$ python3 -q
>>> import numpy as np
>>> np.set_printoptions(precision=2, suppress=True, linewidth=140, legacy="1.25")
>>> K = np.loadtxt("arr.csv", delimiter=",")
>>> print(K)
[[ 23.  -3.  -3.   3.  -3.   2.  -1.  -2.   1.]
 [  2.  28.   1.  -3.   0.   1.   1.   0.   1.]
 [ -3.   2.  22.  -2.   0.   1.   1.  -3.   0.]
 [ -2.   2.   0. -31.  -3.   3.  -2.   3.   0.]
 [ -1.   1.  -2.   2. -12.   2.   3.   2.   2.]
 [ -2.   1.   3.  -1.   2.  23.  -3.   0.  -1.]
 [  3.   0.  -1.   0.   3.   1.  21.  -3.   3.]
 [  0.   2.   3.  -1.   2.  -2.   2.  10.   1.]
 [  0.  -3.   2.  -2.  -2.   1.  -2.   3. -10.]]
>>> out = np.linalg.inv(K)
>>> print(round(float(np.linalg.cond(K)), 2))
3.85
>>> print(out.round(2) + 0)
[[ 0.04  0.    0.    0.   -0.01  0.    0.    0.01  0.  ]
 [ 0.    0.04  0.    0.    0.    0.    0.    0.    0.  ]
 [ 0.01  0.    0.04  0.    0.    0.    0.    0.01  0.  ]
 [ 0.    0.    0.   -0.03  0.01  0.    0.    0.01  0.  ]
 [-0.01  0.   -0.01  0.   -0.07  0.01  0.01  0.02 -0.01]
 [ 0.    0.    0.    0.    0.01  0.04  0.01  0.    0.  ]
 [-0.01  0.    0.    0.    0.01  0.    0.05  0.01  0.02]
 [ 0.   -0.01 -0.01  0.    0.01  0.01 -0.01  0.09  0.01]
 [ 0.01 -0.01  0.01  0.01  0.02  0.   -0.01  0.02 -0.1 ]]
>>> print(np.round(K @ out, 2) + 0)
[[1. 0. 0. 0. 0. 0. 0. 0. 0.]
 [0. 1. 0. 0. 0. 0. 0. 0. 0.]
 [0. 0. 1. 0. 0. 0. 0. 0. 0.]
 [0. 0. 0. 1. 0. 0. 0. 0. 0.]
 [0. 0. 0. 0. 1. 0. 0. 0. 0.]
 [0. 0. 0. 0. 0. 1. 0. 0. 0.]
 [0. 0. 0. 0. 0. 0. 1. 0. 0.]
 [0. 0. 0. 0. 0. 0. 0. 1. 0.]
 [0. 0. 0. 0. 0. 0. 0. 0. 1.]]
>>> print(np.allclose(out, K.T))
False
>>> print(np.round(np.linalg.inv(out), 2) + 0)
[[ 23.  -3.  -3.   3.  -3.   2.  -1.  -2.   1.]
 [  2.  28.   1.  -3.   0.   1.   1.   0.   1.]
 [ -3.   2.  22.  -2.   0.   1.   1.  -3.   0.]
 [ -2.   2.   0. -31.  -3.   3.  -2.   3.   0.]
 [ -1.   1.  -2.   2. -12.   2.   3.   2.   2.]
 [ -2.   1.   3.  -1.   2.  23.  -3.   0.  -1.]
 [  3.   0.  -1.   0.   3.   1.  21.  -3.   3.]
 [  0.   2.   3.  -1.   2.  -2.   2.  10.   1.]
 [  0.  -3.   2.  -2.  -2.   1.  -2.   3. -10.]]
>>> print((np.abs(out) > 1e-9).astype(int))
[[1 1 1 1 1 1 1 1 1]
 [1 1 1 1 1 1 1 1 1]
 [1 1 1 1 1 1 1 1 1]
 [1 1 1 1 1 1 1 1 1]
 [1 1 1 1 1 1 1 1 1]
 [1 1 1 1 1 1 1 1 1]
 [1 1 1 1 1 1 1 1 1]
 [1 1 1 1 1 1 1 1 1]
 [1 1 1 1 1 1 1 1 1]]
>>> print(np.linalg.matrix_power(K, 3))
[[ 11735.  -6407.  -4265.   2701.  -1086.   2764.  -2905.  -1060.    -75.]
 [  3861.  21371.   1592.  -2469.   -251.   2304.   1518.   -555.    752.]
 [ -4141.   4028.  10968.  -1720.    214.   1584.   1329.  -2294.     10.]
 [ -1736.   2096.    106. -28695.  -4674.   2353.  -1144.   2307.    436.]
 [    38.    639.   -337.   3264.  -1367.    598.   1035.    -53.    707.]
 [ -4191.   3059.   5062.  -1211.    785.  11993.  -3585.    155.   -676.]
 [  4251.  -1300.  -2110.    126.    658.   2338.   8409.  -2020.    892.]
 [   331.   2421.   2045.   -857.    231.  -1184.   2111.    458.    323.]
 [  -801.  -1335.    899.  -2480.  -1095.    252.   -640.    485.   -919.]]
>>> print(np.trace(K))
74.0
>>> print(np.sort(np.abs(np.linalg.eigvals(K))))
[11.5  11.5  11.61 18.27 21.94 24.05 24.05 27.93 30.28]
>>> print((K - K.T) / 2)
[[ 0.  -2.5  0.   2.5 -1.   2.  -2.  -1.   0.5]
 [ 2.5  0.  -0.5 -2.5 -0.5  0.   0.5 -1.   2. ]
 [ 0.   0.5  0.  -1.   1.  -1.   1.  -3.  -1. ]
 [-2.5  2.5  1.   0.  -2.5  2.  -1.   2.   1. ]
 [ 1.   0.5 -1.   2.5  0.   0.   0.   0.   2. ]
 [-2.   0.   1.  -2.   0.   0.  -2.   1.  -1. ]
 [ 2.  -0.5 -1.   1.   0.   2.   0.  -2.5  2.5]
 [ 1.   1.   3.  -2.   0.  -1.   2.5  0.  -1. ]
 [-0.5 -2.   1.  -1.  -2.   1.  -2.5  1.   0. ]]
>>> rng = np.random.default_rng(1485)
>>> lab = rng.permutation(9)
>>> out = K[:, lab] * rng.choice([-1, 1], 9)
>>> print(out)
[[ -1.  -1.   3.  -2.   3.  -3.  -2.  -3. -23.]
 [  1.  -1. -28.   0.  -3.   1.  -1.   0.  -2.]
 [  1.  -0.  -2.  -3.  -2.  22.  -1.   0.   3.]
 [ -2.  -0.  -2.   3. -31.   0.  -3.  -3.   2.]
 [  3.  -2.  -1.   2.   2.  -2.  -2. -12.   1.]
 [ -3.   1.  -1.   0.  -1.   3. -23.   2.   2.]
 [ 21.  -3.  -0.  -3.   0.  -1.  -1.   3.  -3.]
 [  2.  -1.  -2.  10.  -1.   3.   2.   2.  -0.]
 [ -2.  10.   3.   3.  -2.   2.  -1.  -2.  -0.]]
>>> U, _, VT = np.linalg.svd(K.T @ out)
>>> print(lab)
[6 8 1 7 3 2 5 4 0]
>>> print(np.round(np.linalg.lstsq(K, out)[0], 2) + 0)
[[ 0.  0.  0.  0.  0.  0.  0.  0. -1.]
 [ 0.  0. -1.  0.  0.  0.  0.  0.  0.]
 [ 0.  0.  0.  0.  0.  1.  0.  0.  0.]
 [ 0.  0.  0.  0.  1.  0.  0.  0.  0.]
 [ 0.  0.  0.  0.  0.  0.  0.  1.  0.]
 [ 0.  0.  0.  0.  0.  0. -1.  0.  0.]
 [ 1.  0.  0.  0.  0.  0.  0.  0.  0.]
 [ 0.  0.  0.  1.  0.  0.  0.  0.  0.]
 [ 0. -1.  0.  0.  0.  0.  0.  0.  0.]]
>>> vec = np.array([7, -5, -4, 4, -2, 2, -4, 7, 2])
>>> h = np.maximum(K @ vec, 0)
>>> print(np.flatnonzero(h > 1e-9))
[0 4 5 7 8]
>>> print(h)
[202.   0.   0.   0.  38.  17.   0.  30.  14.]
>>> print(K.T @ h)
[4574. -533. -513.  607. -996.  825. -107.   14.  151.]
>>> vec = np.array([3, 1, 0, 1, 2, 2, 2, 3, 0])
>>> target = K @ vec
>>> print(target)
[ 59.  35. -14. -30.  -8.  38.  50.  35.  -2.]
>>> print(np.round(np.linalg.solve(K, target), 2) + 0)
[3. 1. 0. 1. 2. 2. 2. 3. 0.]
>>> mat = np.load("a.npy")
>>> print(mat)
[[  0.14   7.77  -3.13  -1.44  -0.19  -5.32  -4.75   3.67   7.19   4.94   6.08   0.27   3.5   -0.23   0.81]
 [ -0.04   7.87  -2.89  -0.76   0.32  -4.83  -4.72   2.83   7.02   4.59   5.51  -0.34   3.37   0.07   1.16]
 [  0.16  -0.21   0.29   0.1   -0.15   0.24   0.2    0.08  -0.07   0.49  -0.23  -0.36   0.06   0.53  -0.11]
 [  4.32   0.52   6.21 -13.89  12.     9.97   6.    -1.81   5.71   2.03  -4.02 -20.34   2.44 -12.03   2.08]
 [  1.6    3.52   0.03  -4.02   2.51  -0.49  -0.9    0.53   5.68   3.35   2.18  -5.29   2.13  -2.57   1.46]
 [ -0.69   4.07  -3.02   3.2   -3.29  -4.9   -3.9    1.5    1.99   2.2    3.76   5.08   0.92   3.08   0.2 ]
 [ -0.54   8.24  -3.24  -1.15   0.11  -4.7   -5.51   2.59   6.92   4.85   5.68   0.52   2.45  -0.18   1.24]
 [  1.4   12.23  -3.29  -5.37   2.96  -5.33  -5.91   4.5   11.99   8.02   8.    -5.42   5.06  -2.7    1.79]
 [ -0.79 -11.84   3.14   5.31  -2.69   4.87   6.46  -3.43 -12.01  -8.3   -8.1    5.19  -5.07   2.39  -1.62]
 [ -0.4   -8.21   2.66   1.08  -0.31   4.26   5.32  -3.22  -7.05  -5.12  -5.72  -0.5   -2.97  -0.02  -0.47]
 [  1.65  -7.87   6.01  -6.2    6.19  10.04   8.01  -4.34  -3.57  -3.95  -7.81 -10.45  -2.53  -6.18   0.57]
 [  2.11  -7.89   5.79  -5.7    6.44   9.57   8.22  -3.54  -3.71  -4.41  -7.9   -9.8   -1.65  -6.1   -0.39]
 [ -0.32   7.91  -2.9   -0.73  -0.54  -4.77  -4.76   2.92   6.97   4.81   5.46   0.21   2.73   0.29   0.55]]
>>> U, s, VT = np.linalg.svd(mat)
>>> print(np.argmax(s[:-1] / (s[1:] + 1e-6)) + 1)
2
>>> out = U[:, :2] @ np.diag(s[:2]) @ VT[:2]
>>> print(np.linalg.matrix_rank(mat, rtol=0.05))
2
>>> A = np.loadtxt("mat.csv", delimiter=",")
>>> print(A)
[[ 0.  0.  0.  0.  0.  0.  0.  0.  0.  0.  0.  0. -4.  0.]
 [ 6.  0.  0.  0.  0.  0.  0.  0.  0.  0.  0.  0.  0.  0.]
 [ 0.  0.  0.  0.  0.  9.  0.  0.  0.  0.  0.  0.  0.  0.]
 [ 0.  0.  0.  0.  0.  0.  0.  0.  0.  0.  0.  0.  0. -3.]
 [ 0.  0.  0.  0.  0.  0.  0. -2.  0.  0.  0.  0.  0.  0.]
 [ 0.  0.  0.  0.  0.  0.  4.  0.  0.  0.  0.  0.  0.  0.]
 [ 0.  0.  0.  0.  8.  0.  0.  0.  0.  0.  0.  0.  0.  0.]
 [ 0.  0.  0.  0.  0.  0.  0.  0.  0.  0.  1.  0.  0.  0.]
 [ 0. -7.  0.  0.  0.  0.  0.  0.  0.  0.  0.  0.  0.  0.]
 [ 0.  0.  0.  0.  0.  0.  0.  0.  3.  0.  0.  0.  0.  0.]
 [ 0.  0.  0. -3.  0.  0.  0.  0.  0.  0.  0.  0.  0.  0.]
 [ 0.  0.  0.  0.  0.  0.  0.  0.  0.  0.  0.  1.  0.  0.]
 [ 0.  0. -8.  0.  0.  0.  0.  0.  0.  0.  0.  0.  0.  0.]
 [ 0.  0.  0.  0.  0.  0.  0.  0.  0. -2.  0.  0.  0.  0.]]
>>> # 2 blocks once reordered
>>> out = A / np.linalg.norm(A, axis=1, keepdims=True)
>>> G = out @ out.T
>>> print(np.argwhere(np.triu(np.abs(G) > 0.95, 1)))
[]
>>> M = np.load("test5.npy")
>>> print(M.round(2) + 0)
[[-0.08  0.    0.14  0.59  0.23 -0.25 -0.15 -0.34 -0.26 -0.17 -0.29  0.3   0.24 -0.2 ]
 [ 0.11 -0.35  0.03 -0.33 -0.01 -0.1  -0.45 -0.04  0.27  0.32 -0.45 -0.01  0.02 -0.41]
 [ 0.13  0.03 -0.11 -0.3  -0.07  0.32  0.06  0.28 -0.5   0.05 -0.08  0.6   0.24 -0.11]
 [-0.35 -0.15 -0.1   0.04  0.06  0.18  0.51 -0.36 -0.02  0.61 -0.17  0.01  0.07  0.1 ]
 [ 0.13  0.16  0.07  0.51 -0.15  0.2  -0.14  0.33 -0.11  0.5   0.24 -0.18 -0.07 -0.38]
 [-0.03  0.22  0.1  -0.26  0.08 -0.2  -0.02 -0.18  0.11  0.12  0.46 -0.1   0.71 -0.2 ]
 [-0.35  0.31  0.59 -0.09  0.15  0.44 -0.25  0.1   0.03 -0.01 -0.26 -0.12  0.1   0.2 ]
 [ 0.05  0.72 -0.25 -0.14  0.01  0.   -0.15 -0.38  0.11  0.13 -0.03  0.23 -0.36 -0.12]
 [ 0.08 -0.06  0.64 -0.08  0.04 -0.28  0.28  0.07  0.2   0.13  0.22  0.45 -0.31 -0.09]
 [-0.64 -0.15 -0.04 -0.02 -0.52 -0.14 -0.36 -0.07 -0.11  0.03  0.27  0.2  -0.1   0.06]
 [ 0.21  0.13  0.    0.25 -0.57  0.07  0.09  0.04  0.5  -0.01 -0.24  0.23  0.33  0.23]
 [-0.11  0.12  0.18 -0.13 -0.44  0.02  0.4  -0.11 -0.17 -0.32 -0.22 -0.29 -0.05 -0.55]
 [-0.03  0.29  0.02 -0.09 -0.09 -0.64  0.05  0.33 -0.3   0.27 -0.33 -0.17  0.06  0.27]
 [ 0.48 -0.12  0.3  -0.08 -0.29  0.08 -0.18 -0.49 -0.39  0.13  0.09 -0.17 -0.05  0.29]]
>>> vec = np.array([9, 1, -7, -4, -7, -4, 2, -7, 7, -5, 5, -9, -8, -6])
>>> target = M @ vec
>>> c, lr = np.zeros(14), 1 / np.linalg.norm(M, 2) ** 2
>>> for i in range(15):
...     c -= lr * M.T @ (M @ c - target)
...     if i % 5 == 0: print(i, round(np.linalg.norm(M @ c - target), 2))
... 
0 0.0
5 0.0
10 0.0
>>> print(np.round(np.linalg.cond(M), 2))
1.0
>>> print(round(M[:, 12] @ M[:, 3], 2))
0.0
>>> print(np.linalg.norm(M, axis=0))
[1. 1. 1. 1. 1. 1. 1. 1. 1. 1. 1. 1. 1. 1.]
>>> f = np.array([0, 1, 1, 2, 1, 1, 0, 1, 1, 2]) + 0.5
>>> arr = np.eye(10) - 2 * np.outer(f, f) / (f @ f)
>>> print(arr)
[[ 0.98 -0.06 -0.06 -0.09 -0.06 -0.06 -0.02 -0.06 -0.06 -0.09]
 [-0.06  0.83 -0.17 -0.28 -0.17 -0.17 -0.06 -0.17 -0.17 -0.28]
 [-0.06 -0.17  0.83 -0.28 -0.17 -0.17 -0.06 -0.17 -0.17 -0.28]
 [-0.09 -0.28 -0.28  0.53 -0.28 -0.28 -0.09 -0.28 -0.28 -0.47]
 [-0.06 -0.17 -0.17 -0.28  0.83 -0.17 -0.06 -0.17 -0.17 -0.28]
 [-0.06 -0.17 -0.17 -0.28 -0.17  0.83 -0.06 -0.17 -0.17 -0.28]
 [-0.02 -0.06 -0.06 -0.09 -0.06 -0.06  0.98 -0.06 -0.06 -0.09]
 [-0.06 -0.17 -0.17 -0.28 -0.17 -0.17 -0.06  0.83 -0.17 -0.28]
 [-0.06 -0.17 -0.17 -0.28 -0.17 -0.17 -0.06 -0.17  0.83 -0.28]
 [-0.09 -0.28 -0.28 -0.47 -0.28 -0.28 -0.09 -0.28 -0.28  0.53]]
>>> evals, vecs = np.linalg.eigh(arr)
>>> print(vecs @ np.diag(evals) @ vecs.T)
[[ 0.98 -0.06 -0.06 -0.09 -0.06 -0.06 -0.02 -0.06 -0.06 -0.09]
 [-0.06  0.83 -0.17 -0.28 -0.17 -0.17 -0.06 -0.17 -0.17 -0.28]
 [-0.06 -0.17  0.83 -0.28 -0.17 -0.17 -0.06 -0.17 -0.17 -0.28]
 [-0.09 -0.28 -0.28  0.53 -0.28 -0.28 -0.09 -0.28 -0.28 -0.47]
 [-0.06 -0.17 -0.17 -0.28  0.83 -0.17 -0.06 -0.17 -0.17 -0.28]
 [-0.06 -0.17 -0.17 -0.28 -0.17  0.83 -0.06 -0.17 -0.17 -0.28]
 [-0.02 -0.06 -0.06 -0.09 -0.06 -0.06  0.98 -0.06 -0.06 -0.09]
 [-0.06 -0.17 -0.17 -0.28 -0.17 -0.17 -0.06  0.83 -0.17 -0.28]
 [-0.06 -0.17 -0.17 -0.28 -0.17 -0.17 -0.06 -0.17  0.83 -0.28]
 [-0.09 -0.28 -0.28 -0.47 -0.28 -0.28 -0.09 -0.28 -0.28  0.53]]
>>> print(np.linalg.eigvalsh(arr @ arr))
[1. 1. 1. 1. 1. 1. 1. 1. 1. 1.]
>>> print(np.linalg.eigvalsh(arr + 3 * np.eye(10)))
[2. 4. 4. 4. 4. 4. 4. 4. 4. 4.]
>>> print(np.round(vecs.T @ arr @ vecs, 2) + 0)
[[-1.  0.  0.  0.  0.  0.  0.  0.  0.  0.]
 [ 0.  1.  0.  0.  0.  0.  0.  0.  0.  0.]
 [ 0.  0.  1.  0.  0.  0.  0.  0.  0.  0.]
 [ 0.  0.  0.  1.  0.  0.  0.  0.  0.  0.]
 [ 0.  0.  0.  0.  1.  0.  0.  0.  0.  0.]
 [ 0.  0.  0.  0.  0.  1.  0.  0.  0.  0.]
 [ 0.  0.  0.  0.  0.  0.  1.  0.  0.  0.]
 [ 0.  0.  0.  0.  0.  0.  0.  1.  0.  0.]
 [ 0.  0.  0.  0.  0.  0.  0.  0.  1.  0.]
 [ 0.  0.  0.  0.  0.  0.  0.  0.  0.  1.]]
>>> vec = np.array([2, -1, -1, 0, -1, -2, 1, 1, 1, -1])
>>> print(np.round(np.linalg.det(arr), 2))
-1.0
>>> print(round(np.linalg.norm(vec), 2), round(np.linalg.norm(arr @ vec), 2))
3.87 3.87
